>>> import numpy as np
>>> np.set_printoptions(suppress=True, linewidth=160)
>>> A = np.load("sample11.npy")
>>> A
array([[2, 5, 5, 5, 5, 0, 3, 5, 5, 4],
       [5, 2, 2, 0, 4, 0, 1, 1, 5, 4],
       [5, 5, 3, 2, 3, 5, 0, 5, 2, 1],
       [5, 3, 1, 2, 4, 1, 4, 2, 0, 3],
       [0, 1, 4, 5, 5, 0, 5, 2, 2, 3],
       [3, 4, 2, 3, 3, 0, 4, 4, 5, 1],
       [4, 3, 2, 2, 5, 2, 0, 2, 3, 2],
       [4, 5, 4, 5, 1, 4, 1, 4, 0, 1],
       [4, 5, 0, 1, 4, 0, 0, 1, 4, 2],
       [0, 1, 5, 1, 0, 1, 4, 1, 2, 2]])
>>> vec = np.array([-1, -1, -1, 0, -2, 0, 2, 0, -1, 1])
>>> target = A @ vec
>>> c, lr = np.zeros(10), 1 / np.linalg.norm(A, 2) ** 2
>>> for i in range(6):
...     c -= lr * A.T @ (A @ c - target)
...     if i % 1 == 0: print(i, round(np.linalg.norm(A @ c - target), 2))
... 
0 17.6
1 15.98
2 14.57
3 13.33
4 12.25
5 11.3
>>> round(float(np.linalg.cond(A)), 2)
95.8
>>> w1 = np.array([[-3, -1, -2, 1, 0],
...     [-1, -3, -3, -2, -1],
...     [-1, -2, 1, 3, 0],
...     [0, 2, -2, 1, 2],
...     [0, 1, -2, -2, -2],
...     [1, 1, 3, -3, -3],
...     [-3, 3, 0, -3, 1],
...     [-3, 0, -1, 3, -2],
...     [1, 1, -1, 2, 3],
...     [-3, 3, -2, -1, 3]])
>>> c = np.array([0, 5, 6, 1, 8])
>>> hid = np.maximum(A @ w1 + c, 0)
>>> hid
array([[ 0, 19,  0, 15, 23],
       [ 0, 14,  0,  6, 24],
       [ 0,  0,  0,  4,  0],
       [ 0, 19,  0,  0,  7],
       [ 0, 35,  0,  0, 23],
       [ 0, 15,  0,  8, 18],
       [ 0,  8,  0,  1,  4],
       [ 0,  0,  0,  6,  0],
       [ 0,  2,  0,  0, 13],
       [ 0, 15,  2,  5, 20]])
>>> np.linalg.matrix_rank(hid)
np.int64(4)
>>> (hid > 0).mean(axis=0)
array([0. , 0.8, 0.1, 0.7, 0.8])
>>> W2 = np.array([[7, -3], [8, 0], [2, -3], [-6, 2], [4, -9]])
>>> hid @ W2
array([[ 154, -177],
       [ 172, -204],
       [ -24,    8],
       [ 180,  -63],
       [ 372, -207],
       [ 144, -146],
       [  74,  -34],
       [ -36,   12],
       [  68, -117],
       [ 174, -176]])
>>> r0 = np.array([-4, 8, 2, -5, 7, 9, 4, -6, 6, 3])
>>> B = A + np.outer(r0, np.eye(10)[3])
>>> np.linalg.matrix_rank(B - A)
np.int64(1)
>>> print(B)
[[ 2.  5.  5.  1.  5.  0.  3.  5.  5.  4.]
 [ 5.  2.  2.  8.  4.  0.  1.  1.  5.  4.]
 [ 5.  5.  3.  4.  3.  5.  0.  5.  2.  1.]
 [ 5.  3.  1. -3.  4.  1.  4.  2.  0.  3.]
 [ 0.  1.  4. 12.  5.  0.  5.  2.  2.  3.]
 [ 3.  4.  2. 12.  3.  0.  4.  4.  5.  1.]
 [ 4.  3.  2.  6.  5.  2.  0.  2.  3.  2.]
 [ 4.  5.  4. -1.  1.  4.  1.  4.  0.  1.]
 [ 4.  5.  0.  7.  4.  0.  0.  1.  4.  2.]
 [ 0.  1.  5.  4.  0.  1.  4.  1.  2.  2.]]
>>> np.linalg.matrix_rank(np.linalg.inv(B) - np.linalg.inv(A), tol=1e-8)
np.int64(1)
>>> print(round(np.linalg.det(B) / np.linalg.det(A), 2), round(1 + np.linalg.solve(A, r0)[3], 2))
4.49 4.49
